% python3 -q
>>> import numpy as np
>>> from numpy import linalg as LA
>>> np.set_printoptions(precision=2, suppress=True, linewidth=120, floatmode="fixed")
>>> m1 = np.loadtxt("layer3.csv", delimiter=",")
>>> m1
array([[ 0.00, -1.00,  0.00,  0.00,  0.00, -2.00,  0.00],
       [ 0.00,  0.00,  0.00,  0.00,  0.00,  0.00,  0.00],
       [ 0.00,  0.00,  5.00,  0.00, -3.00,  0.00,  0.00]])
>>> r = LA.matrix_rank(m1)
>>> r
np.int64(2)
>>> N = LA.svd(m1)[2][r:].T
>>> LA.matrix_rank(m1.T @ m1), LA.matrix_rank(m1 @ m1.T)
(np.int64(2), np.int64(2))
>>> [int(LA.matrix_rank(m1[:, :j + 1])) for j in range(7)]
[0, 1, 2, 2, 2, 2, 2]
>>> [int(LA.matrix_rank(np.delete(m1, i, axis=0))) for i in range(3)]
[1, 2, 1]
>>> N.shape
(7, 5)
>>> [round(float(x), 2) for x in LA.svd(m1, compute_uv=False)[:3]]
[5.83, 2.24, 0.0]
>>> round(float(LA.norm(m1, 2) / LA.norm(m1)), 2)
0.93
>>> M = np.load("dump.npy")
>>> M
array([[ 0,  2,  1,  0],
       [ 0,  2,  2,  1],
       [-1,  3,  1, -1],
       [ 0,  0,  1,  1],
       [ 0,  0,  0,  0],
       [ 0,  2,  3,  0],
       [ 0,  0,  0,  0],
       [ 0,  0,  1,  1],
       [ 0,  0,  1,  1],
       [ 0,  0,  1,  1],
       [ 0,  0,  0,  0],
       [ 0,  0,  0,  0],
       [-1,  3,  1, -1],
       [ 0,  0,  0,  0],
       [ 1, -1,  2,  1],
       [ 0,  0,  0,  0],
       [ 0,  0,  1,  1],
       [ 1, -1,  1,  0],
       [-1,  3,  1, -1],
       [ 0,  0,  1,  1],
       [ 0,  0,  0,  0],
       [ 0,  2,  2,  1]])
>>> x0 = np.array([3, 2, 3, 0])
>>> rhs = M @ x0
>>> np.round(LA.lstsq(M, rhs)[0], 2) + 0
array([3.00, 2.00, 3.00, 0.00])
>>> rhs
array([ 7, 10,  6,  3,  0, 13,  0,  3,  3,  3,  0,  0,  6,  0,  7,  0,  3,  4,  6,  3,  0, 10])
>>> rng = np.random.default_rng(30532)
>>> rhs = rhs + 0.3 * rng.normal(size=22)
>>> rhs
array([ 7.13,  9.57,  5.69,  3.21, -0.05, 12.44, -0.41,  2.83,  2.74,  3.24, -0.53,  0.12,  6.19, -0.60,  7.22, -0.23,
        2.86,  4.08,  5.81,  2.93,  0.44, 10.07])
>>> c, *_ = LA.lstsq(M, rhs)
>>> [round(float(LA.norm(LA.solve(M.T @ M + lam * np.eye(4), M.T @ rhs))), 2) for lam in (0, 1, 10, 100)]
[4.76, 3.86, 2.89, 1.17]
>>> round(LA.norm(rhs - M @ c), 2)
np.float64(1.34)
>>> c.round()
array([3.00, 2.00, 3.00, 0.00])
>>> D = LA.norm(M[:, None] - M[None], axis=-1)
>>> (D + 1e9 * np.eye(22)).round(6).argmin(axis=1)
array([ 1, 21, 12,  7,  6,  1,  4,  3,  3,  3,  4,  4,  2,  4, 17,  4,  3, 14,  2,  3,  4,  1])
>>> LA.norm(M - M.mean(axis=0), axis=1)
array([1.35, 1.86, 2.81, 1.00, 1.17, 2.49, 1.17, 1.00, 1.00, 1.00, 1.17, 1.17, 2.81, 1.17, 2.37, 1.17, 1.00, 2.00,
       2.81, 1.00, 1.17, 1.86])
>>> D.mean(axis=1).argmax()
np.int64(2)
>>> D.shape
(22, 22)
>>> Q, vecs = LA.qr(M[:, :3])[0], LA.qr(M[:, 3:])[0]
>>> sig = LA.svd(Q.T @ vecs, compute_uv=False)
>>> np.degrees(np.arccos(sig.clip(0, 1)))
array([36.50])
>>> round(LA.norm(Q @ Q.T - vecs @ vecs.T, 2), 2)
np.float64(1.0)
>>> X = np.arange(20).reshape(5, 4) + 5
>>> X
array([[ 5,  6,  7,  8],
       [ 9, 10, 11, 12],
       [13, 14, 15, 16],
       [17, 18, 19, 20],
       [21, 22, 23, 24]])
>>> # rows and columns are dependent
>>> LA.matrix_rank(X, rtol=0.1)
np.int64(1)
>>> LA.cond(X) > 100
np.True_
>>> round(LA.norm(X, 2) / LA.norm(X), 2)
np.float64(1.0)
>>> r0 = np.array([2, 0])
>>> np.cross(X[3, :3], X[2, :3])
array([ 4, -8,  4])
>>> np.polyval(r0, X[3])
array([34, 36, 38, 40])
>>> np.convolve(X[3], r0)
array([34, 36, 38, 40,  0])
>>> Uu, sig, VT = LA.svd(X)
>>> np.argmax(sig[:-1] / (sig[1:] + 1e-6)) + 1
np.int64(2)
>>> sig.round(2) + 0
array([69.76,  1.81,  0.00,  0.00])
>>> out = Uu[:, :2] @ np.diag(sig[:2]) @ VT[:2]
>>> round(np.abs(X - out).max(), 2)
np.float64(0.0)
>>> LA.matrix_rank(out)
np.int64(2)
>>> r = LA.matrix_rank(X)
>>> r
np.int64(2)
>>> N = LA.svd(X)[2][r:].T
>>> np.round(X @ N, 2) + 0
array([[0.00, 0.00],
       [0.00, 0.00],
       [0.00, 0.00],
       [0.00, 0.00],
       [0.00, 0.00]])
>>> out = X[0, 0] * X[1:] - np.outer(X[1:, 0], X[0])
>>> out
array([[  0,  -4,  -8, -12],
       [  0,  -8, -16, -24],
       [  0, -12, -24, -36],
       [  0, -16, -32, -48]])
>>> X[:, 0] / X[0, 0]
array([1.00, 1.80, 2.60, 3.40, 4.20])
>>> J = np.loadtxt("run6.csv", delimiter=",")
>>> J
array([[2.00, 1.00, 0.00, 0.00],
       [0.00, 1.00, 0.00, 0.00],
       [0.00, 0.00, 2.00, 1.00],
       [0.00, 0.00, 0.00, 1.00]])
>>> np.sort(LA.eigvals(J))
array([1.00, 1.00, 2.00, 2.00])
>>> np.prod(np.diag(J)), round(float(LA.det(J)), 2)
(np.float64(4.0), 4.0)
>>> LA.matrix_power(J - np.diag(np.diag(J)), 4)
array([[0.00, 0.00, 0.00, 0.00],
       [0.00, 0.00, 0.00, 0.00],
       [0.00, 0.00, 0.00, 0.00],
       [0.00, 0.00, 0.00, 0.00]])
>>> z = rng.permutation(4)
>>> out = J[:, z] * rng.choice([-1, 1], 4)
>>> out
array([[ 2.00,  0.00, -1.00, -0.00],
       [ 0.00,  0.00, -1.00, -0.00],
       [ 0.00,  1.00, -0.00, -2.00],
       [ 0.00,  1.00, -0.00, -0.00]])
>>> Uu, _, VT = LA.svd(J.T @ out)
>>> np.round(LA.lstsq(J, out)[0], 2) + 0
array([[ 1.00,  0.00,  0.00,  0.00],
       [ 0.00,  0.00, -1.00,  0.00],
       [ 0.00,  0.00,  0.00, -1.00],
       [ 0.00,  1.00,  0.00,  0.00]])
>>> r0 = np.array([-3, 0, 2])
>>> np.correlate(J[0], J[2], "full")
array([2.00, 5.00, 2.00, 0.00, 0.00, 0.00, 0.00])
>>> np.polyval(r0, J[0])
array([-10.00,  -1.00,   2.00,   2.00])
>>> np.array([np.convolve(row, r0, "same") for row in J])
array([[-3.00,  4.00,  2.00,  0.00],
       [-3.00,  0.00,  2.00,  0.00],
       [ 0.00, -6.00, -3.00,  4.00],
       [ 0.00,  0.00, -3.00,  0.00]])
>>> np.cross(J[0, :3], J[2, :3])
array([ 2.00, -4.00,  0.00])
>>> F = np.load("w.npy")
>>> F
array([[-0.50,  1.60,  0.00,  0.60,  0.30],
       [ 1.30,  0.00, -2.60, -0.90,  1.40],
       [ 0.60, -0.80,  1.20, -2.20, -1.10]])
>>> x0 = np.array([2, 0, 1, 9, 5])
>>> h = np.maximum(F @ x0, 0)
>>> np.maximum(F @ x0, 0) - np.maximum(-F @ x0, 0)
array([  5.90,  -1.10, -22.90])
>>> F.T @ h
array([-2.95,  9.44,  0.00,  3.54,  1.77])
>>> t3 = np.stack([F, 4 * F, F[::-1]])
>>> t3.sum(axis=0)
array([[ -1.90,   7.20,   1.20,   0.80,   0.40],
       [  7.80,   0.00, -15.60,  -5.40,   8.40],
       [  2.50,  -2.40,   6.00, -10.40,  -5.20]])
>>> (t3 @ F.T).shape
(3, 3, 3)
>>> LA.matrix_rank(t3)
array([3, 3, 3])
>>> LA.norm(t3, axis=(1, 2))
array([ 4.79, 19.17,  4.79])
>>> t3.shape
(3, 3, 5)
>>> feats = np.load("out16.npy")
>>> feats
array([[ 0.51,  0.56,  0.38],
       [-0.84,  0.89, -0.82],
       [-0.49, -0.98, -0.20],
       [ 0.99, -1.00,  1.00],
       [-0.79,  1.00, -0.86],
       [ 0.90, -0.66,  0.86],
       [ 0.80, -0.98,  0.82],
       [-0.99,  1.00, -0.99],
       [-0.98,  1.00, -0.98],
       [ 0.57,  0.37,  0.46],
       [-0.92,  0.94, -0.91],
       [-0.62,  0.73, -0.60],
       [-0.27,  0.97, -0.42],
       [-0.58,  1.00, -0.72],
       [-0.88,  0.96, -0.87],
       [-0.64, -0.98, -0.38],
       [ 0.47,  0.23,  0.38],
       [ 0.74, -0.77,  0.72],
       [-0.86,  0.93, -0.85],
       [ 0.62, -0.96,  0.66],
       [-0.72,  0.89, -0.72],
       [ 0.84, -0.99,  0.86]])
>>> D = LA.norm(feats[:, None] - feats[None], axis=-1)
>>> D.shape
(22, 22)
>>> np.unravel_index(D.round(6).argmax(), D.shape)
(np.int64(3), np.int64(7))
>>> D[:5, :5]
array([[0.00, 1.84, 1.93, 1.75, 1.85],
       [1.84, 0.00, 2.00, 3.20, 0.13],
       [1.93, 2.00, 0.00, 1.91, 2.11],
       [1.75, 3.20, 1.91, 0.00, 3.26],
       [1.85, 0.13, 2.11, 3.26, 0.00]])
>>> D[15].round(6).argsort(kind="stable")[:4]
array([15,  2, 19, 11])
>>> np.flatnonzero(D[15] < D.mean() / 2)
array([ 2, 15])
>>> D[15]
array([2.07, 1.93, 0.23, 2.14, 2.04, 2.00, 1.87, 2.10, 2.10, 2.00, 2.01, 1.72, 1.99, 2.01, 2.02, 0.00, 1.81, 1.78,
       1.98, 1.63, 1.90, 1.93])
>>> data = np.loadtxt("a.csv", delimiter=",")
>>> data
array([[ 1.11,  1.28, -1.21],
       [ 0.72,  0.40, -1.63],
       [ 2.22,  2.60, -2.41],
       [-0.54, -2.32, -2.82],
       [ 0.76,  1.78,  0.80],
       [-1.81, -1.69,  2.84],
       [-2.61, -3.48,  2.01],
       [ 0.73,  0.44, -1.61],
       [-2.51, -2.07,  4.37],
       [ 1.95,  3.11, -0.41],
       [ 0.89, -1.50, -5.99],
       [-2.07, -1.20,  4.78],
       [ 0.70,  0.40, -1.57],
       [-1.80, -1.70,  2.78],
       [-1.22, -2.70, -1.18],
       [ 1.91,  3.09, -0.41],
       [ 0.42,  0.88,  0.44],
       [-2.90, -3.00,  3.97],
       [ 2.10,  1.19, -4.81],
       [ 0.57, -1.01, -4.00],
       [-1.40, -0.82,  3.23],
       [-0.60,  1.00,  3.98],
       [ 1.22,  2.72,  1.21]])
>>> out = np.c_[data[:, :1] @ np.array([[1]]), np.array([0, 3, 0, 1, 0, 2, 0, 2, 0, 3, 2, 3, 3, 3, 0, 3, 1, 0, 1, 0, 3, 0, 3])]
>>> out
array([[ 1.11,  0.00],
       [ 0.72,  3.00],
       [ 2.22,  0.00],
       [-0.54,  1.00],
       [ 0.76,  0.00],
       [-1.81,  2.00],
       [-2.61,  0.00],
       [ 0.73,  2.00],
       [-2.51,  0.00],
       [ 1.95,  3.00],
       [ 0.89,  2.00],
       [-2.07,  3.00],
       [ 0.70,  3.00],
       [-1.80,  3.00],
       [-1.22,  0.00],
       [ 1.91,  3.00],
       [ 0.42,  1.00],
       [-2.90,  0.00],
       [ 2.10,  1.00],
       [ 0.57,  0.00],
       [-1.40,  3.00],
       [-0.60,  0.00],
       [ 1.22,  3.00]])
>>> np.round(LA.norm(out - data @ LA.lstsq(data, out)[0], axis=0), 2) + 0
array([0.00, 8.54])
>>> LA.norm(LA.qr(data)[0].T @ out, axis=0) ** 2 / ((out ** 2).sum(axis=0) + 1e-12)
array([1.00, 0.16])
>>> np.round(LA.lstsq(data, out[:, 0])[0], 2) + 0
array([1.00, 0.00, 0.00])
